% python3 -q
>>> import numpy as np
>>> from numpy import linalg as LA
>>> np.set_printoptions(suppress=True, linewidth=100)
>>> rnd = lambda a: np.round(a, 1) + 0
>>> mat = np.load("layer12.npy")
>>> rnd(mat)
array([[ 0.9,  0.1,  0. ,  0.1, -0.1,  0. ,  0.1,  0. , -0.1, -0.2,  0. , -0.1,  0.1,  0. ,  0. ,
         0. ],
       [ 0.1,  0.8,  0. , -0.2,  0.2,  0. , -0.2,  0. ,  0.1,  0.3,  0. ,  0.2, -0.2,  0. ,  0. ,
         0. ],
       [ 0. ,  0. ,  1. ,  0. ,  0. ,  0. ,  0. ,  0. ,  0. ,  0.1,  0. ,  0. ,  0. ,  0. ,  0. ,
         0. ],
       [ 0.1, -0.2,  0. ,  0.8,  0.2,  0. , -0.2,  0. ,  0.1,  0.3,  0. ,  0.2, -0.2,  0. ,  0. ,
         0. ],
       [-0.1,  0.2,  0. ,  0.2,  0.8,  0. ,  0.2,  0. , -0.1, -0.3,  0. , -0.2,  0.2,  0. ,  0. ,
         0. ],
       [ 0. ,  0. ,  0. ,  0. ,  0. ,  1. ,  0. ,  0. ,  0. ,  0.1,  0. ,  0. ,  0. ,  0. ,  0. ,
         0. ],
       [ 0.1, -0.2,  0. , -0.2,  0.2,  0. ,  0.8,  0. ,  0.1,  0.3,  0. ,  0.2, -0.2,  0. ,  0. ,
         0. ],
       [ 0. ,  0. ,  0. ,  0. ,  0. ,  0. ,  0. ,  1. ,  0. ,  0.1,  0. ,  0. ,  0. ,  0. ,  0. ,
         0. ],
       [-0.1,  0.1,  0. ,  0.1, -0.1,  0. ,  0.1,  0. ,  0.9, -0.2,  0. , -0.1,  0.1,  0. ,  0. ,
         0. ],
       [-0.2,  0.3,  0.1,  0.3, -0.3,  0.1,  0.3,  0.1, -0.2,  0.6, -0.1, -0.3,  0.3, -0.1, -0.1,
         0.1],
       [ 0. ,  0. ,  0. ,  0. ,  0. ,  0. ,  0. ,  0. ,  0. , -0.1,  1. ,  0. ,  0. ,  0. ,  0. ,
         0. ],
       [-0.1,  0.2,  0. ,  0.2, -0.2,  0. ,  0.2,  0. , -0.1, -0.3,  0. ,  0.8,  0.2,  0. ,  0. ,
         0. ],
       [ 0.1, -0.2,  0. , -0.2,  0.2,  0. , -0.2,  0. ,  0.1,  0.3,  0. ,  0.2,  0.8,  0. ,  0. ,
         0. ],
       [ 0. ,  0. ,  0. ,  0. ,  0. ,  0. ,  0. ,  0. ,  0. , -0.1,  0. ,  0. ,  0. ,  1. ,  0. ,
         0. ],
       [ 0. ,  0. ,  0. ,  0. ,  0. ,  0. ,  0. ,  0. ,  0. , -0.1,  0. ,  0. ,  0. ,  0. ,  1. ,
         0. ],
       [ 0. ,  0. ,  0. ,  0. ,  0. ,  0. ,  0. ,  0. ,  0. ,  0.1,  0. ,  0. ,  0. ,  0. ,  0. ,
         1. ]])
>>> np.allclose(mat, mat.T)
True
>>> assert mat == mat.T
Traceback (most recent call last):
  File "<python-input-7>", line 1, in <module>
    assert mat == mat.T
           ^^^^^^^^^^^^
ValueError: The truth value of an array with more than one element is ambiguous. Use a.any() or a.all()
>>> rnd(np.abs(LA.eigvals(mat)).max())
np.float64(1.0)
>>> F = np.load("sample0.npy")
>>> F
array([[0, 0, 0, 0, 0, 0, 0, 0, 0, 0, 0, 0, 0, 0, 1],
       [0, 0, 0, 0, 0, 0, 0, 0, 1, 0, 0, 0, 0, 0, 0],
       [0, 0, 0, 0, 0, 0, 0, 0, 0, 0, 0, 0, 0, 0, 0],
       [0, 0, 0, 0, 0, 0, 0, 0, 0, 0, 0, 0, 0, 0, 0],
       [0, 0, 0, 0, 0, 0, 0, 0, 0, 0, 0, 0, 1, 0, 0],
       [0, 0, 0, 0, 0, 0, 0, 0, 0, 0, 0, 2, 0, 0, 0],
       [0, 0, 0, 0, 0, 0, 0, 0, 0, 0, 0, 0, 0, 0, 0],
       [0, 0, 0, 0, 0, 1, 0, 0, 0, 0, 0, 0, 0, 0, 0],
       [0, 0, 0, 0, 0, 0, 1, 0, 0, 0, 0, 0, 0, 0, 0],
       [0, 0, 2, 0, 0, 0, 0, 0, 0, 0, 0, 0, 0, 0, 0],
       [0, 0, 0, 2, 0, 0, 0, 0, 0, 0, 0, 0, 0, 0, 0],
       [0, 0, 0, 0, 1, 0, 0, 0, 0, 0, 0, 0, 0, 0, 0],
       [0, 1, 0, 0, 0, 0, 0, 0, 0, 0, 0, 0, 0, 0, 0],
       [2, 0, 0, 0, 0, 0, 0, 0, 0, 0, 0, 0, 0, 0, 0],
       [0, 0, 0, 0, 0, 0, 0, 0, 0, 0, 0, 0, 0, 0, 0]])
>>> LA.lstsq(F[:-1].T, F[-1])[2]
np.int32(11)
>>> np.unique(F.round(6), axis=0).shape
(12, 15)
>>> np.allclose(F[:-1].T @ LA.lstsq(F[:-1].T, F[-1])[0], F[-1])
True
